In [1]: import numpy as np

In [2]: from numpy import linalg as LA

In [3]: np.set_printoptions(precision=2, suppress=True, linewidth=120)

In [4]: arr = np.loadtxt("a.csv", delimiter=",")

In [5]: arr
Out[5]: 
array([[0.11, 0.13, 0.13, 0.13, 0.11, 0.11, 0.07, 0.07, 0.09, 0.09],
       [0.13, 0.14, 0.14, 0.14, 0.13, 0.13, 0.08, 0.08, 0.1 , 0.1 ],
       [0.13, 0.14, 0.14, 0.14, 0.13, 0.13, 0.08, 0.08, 0.1 , 0.1 ],
       [0.13, 0.14, 0.14, 0.14, 0.13, 0.13, 0.08, 0.08, 0.1 , 0.1 ],
       [0.11, 0.13, 0.13, 0.13, 0.11, 0.11, 0.07, 0.07, 0.09, 0.09],
       [0.11, 0.13, 0.13, 0.13, 0.11, 0.11, 0.07, 0.07, 0.09, 0.09],
       [0.07, 0.08, 0.08, 0.08, 0.07, 0.07, 0.05, 0.05, 0.06, 0.06],
       [0.07, 0.08, 0.08, 0.08, 0.07, 0.07, 0.05, 0.05, 0.06, 0.06],
       [0.09, 0.1 , 0.1 , 0.1 , 0.09, 0.09, 0.06, 0.06, 0.07, 0.07],
       [0.09, 0.1 , 0.1 , 0.1 , 0.09, 0.09, 0.06, 0.06, 0.07, 0.07]])

In [6]: # row 2 repeats row 1

In [7]: w, evecs = LA.eigh(arr)

In [8]: x0 = np.array([1, 4, 5, 3, 2, 0, 4, 2, 1, 5])

In [9]: evecs * np.abs(w) @ evecs.T
Out[9]: 
array([[0.11, 0.13, 0.13, 0.13, 0.11, 0.11, 0.07, 0.07, 0.09, 0.09],
       [0.13, 0.14, 0.14, 0.14, 0.13, 0.13, 0.08, 0.08, 0.1 , 0.1 ],
       [0.13, 0.14, 0.14, 0.14, 0.13, 0.13, 0.08, 0.08, 0.1 , 0.1 ],
       [0.13, 0.14, 0.14, 0.14, 0.13, 0.13, 0.08, 0.08, 0.1 , 0.1 ],
       [0.11, 0.13, 0.13, 0.13, 0.11, 0.11, 0.07, 0.07, 0.09, 0.09],
       [0.11, 0.13, 0.13, 0.13, 0.11, 0.11, 0.07, 0.07, 0.09, 0.09],
       [0.07, 0.08, 0.08, 0.08, 0.07, 0.07, 0.05, 0.05, 0.06, 0.06],
       [0.07, 0.08, 0.08, 0.08, 0.07, 0.07, 0.05, 0.05, 0.06, 0.06],
       [0.09, 0.1 , 0.1 , 0.1 , 0.09, 0.09, 0.06, 0.06, 0.07, 0.07],
       [0.09, 0.1 , 0.1 , 0.1 , 0.09, 0.09, 0.06, 0.06, 0.07, 0.07]])

In [10]: (np.sign(evecs[:, -1].round(6)) == np.sign(evecs[0, -1].round(6))).astype(int)
Out[10]: array([1, 1, 1, 1, 1, 1, 1, 1, 1, 1])

In [11]: round(float(np.abs(arr).sum(axis=1).max()), 2), round(np.abs(w).max(), 2)
Out[11]: (1.17, np.float64(1.0))

In [12]: data = np.loadtxt("block12.csv", delimiter=",")

In [13]: data
Out[13]: 
array([[ -1.23,  -4.98,   3.46,   1.78,   4.68,   5.54,   9.8 ,  -3.68,  -6.21,   2.32],
       [ -5.01,   4.95,  -7.25,  -7.16,  -5.95,   5.51,   3.48,  -3.77,   5.26,   4.42],
       [  0.23,  -3.03,   6.12,   5.1 ,   3.15,  -2.59,  -3.22,   2.6 ,  -7.19,   0.54],
       [ -6.34,   2.35,  -1.41,  -0.44,  -4.46,   0.73,  -4.71,  -0.22,  -4.68,   6.32],
       [  4.06,  -4.04,   2.77,   2.52,   5.19,   0.18,   4.87,  -0.64,  -0.78,  -3.72],
       [  1.56,  -1.32,  -1.52,   0.53,   0.96,   0.18,   2.08,  -1.4 ,   0.42,  -1.58],
       [  6.63,  -0.26,  -3.58,  -1.04,   1.4 ,  -2.04,   1.82,  -0.26,   8.18,  -7.33],
       [  8.01,  -1.09,   4.75,   6.04,   3.08, -11.22, -11.64,   7.36,   1.38,  -8.43],
       [  7.49,  -1.48,   1.08,  -1.81,   4.9 ,   0.72,   7.62,  -0.21,   8.51,  -7.51],
       [  1.86,  -1.32,   2.27,  -0.9 ,   2.87,   2.28,   5.62,  -0.58,   1.95,  -1.59],
       [ -1.02,   4.05,  -2.  ,  -1.03,  -4.26,  -3.82,  -8.35,   2.74,   2.3 ,   0.56],
       [  0.86,   2.23,  -0.61,  -2.02,  -1.27,  -0.63,  -1.23,   1.11,   4.15,  -1.07],
       [ -0.17,   2.07,  -6.61,  -6.83,  -1.73,   6.67,  10.07,  -5.26,   8.38,  -0.39],
       [  3.82,  -1.69,   5.99,  -1.6 ,   5.38,   2.86,   8.25,   0.86,   4.06,  -3.15],
       [  4.76,   4.72,  -7.36,  -6.45,  -2.88,  -0.43,   1.53,  -0.6 ,  14.84,  -6.25],
       [  2.46,   3.32,  -6.7 ,  -5.89,  -2.26,   2.18,   4.51,  -2.42,  10.94,  -3.41],
       [ -0.5 ,  -1.36,  -5.62,  -1.87,  -0.4 ,   4.61,   7.5 ,  -5.41,   1.19,   0.3 ],
       [ -4.76,   3.88,  -6.95,  -8.11,  -4.63,   8.2 ,   8.37,  -5.37,   5.86,   4.47],
       [ -5.7 ,   0.74,   0.01,   1.66,  -3.13,  -0.17,  -5.35,   0.22,  -7.31,   5.77],
       [ -7.4 ,   0.6 ,  -0.93,  -2.79,  -2.29,   7.29,   5.79,  -4.  ,  -4.39,   7.87],
       [  4.82,   0.55,  -5.39,  -1.77,  -0.14,  -1.22,   1.76,  -1.35,   7.46,  -5.57],
       [  7.61,  -0.53,   2.77,   2.23,   3.22,  -6.38,  -4.12,   4.4 ,   5.02,  -7.83],
       [  2.2 ,  -1.99,   2.6 ,   1.29,   3.05,  -0.1 ,   2.29,   0.42,  -0.43,  -1.89],
       [  4.33,   4.  ,  -4.77,   1.86,  -4.65, -11.16, -16.31,   5.4 ,   5.38,  -5.7 ],
       [ -4.56,  -6.55,   6.78,   6.16,   4.54,   3.25,   4.12,  -1.9 , -15.23,   6.11],
       [  3.27,   0.64,  -6.18,  -3.3 ,  -0.58,   1.44,   4.9 ,  -3.07,   7.49,  -3.96],
       [  2.58,  -0.36,  -1.31,  -0.92,   1.07,   0.3 ,   2.74,  -0.83,   3.61,  -2.93],
       [  1.45,   3.17,  -4.24,  -5.78,  -1.86,   2.69,   4.55,  -1.62,   9.51,  -2.1 ],
       [ -2.63,  -3.22,   7.83,   0.63,   4.54,   5.52,   8.06,  -0.78,  -5.86,   3.93]])

In [14]: x0 = np.array([1, 5, 1, 0, 4, 4, -5, -3, 3, 0])

In [15]: data @ np.eye(10)[8]
Out[15]: 
array([ -6.21,   5.26,  -7.19,  -4.68,  -0.78,   0.42,   8.18,   1.38,   8.51,   1.95,   2.3 ,   4.15,   8.38,   4.06,
        14.84,  10.94,   1.19,   5.86,  -7.31,  -4.39,   7.46,   5.02,  -0.43,   5.38, -15.23,   7.49,   3.61,   9.51,
        -5.86])

In [16]: LA.norm(data @ x0) <= LA.norm(data, 2) * LA.norm(x0) + 1e-9
Out[16]: np.True_
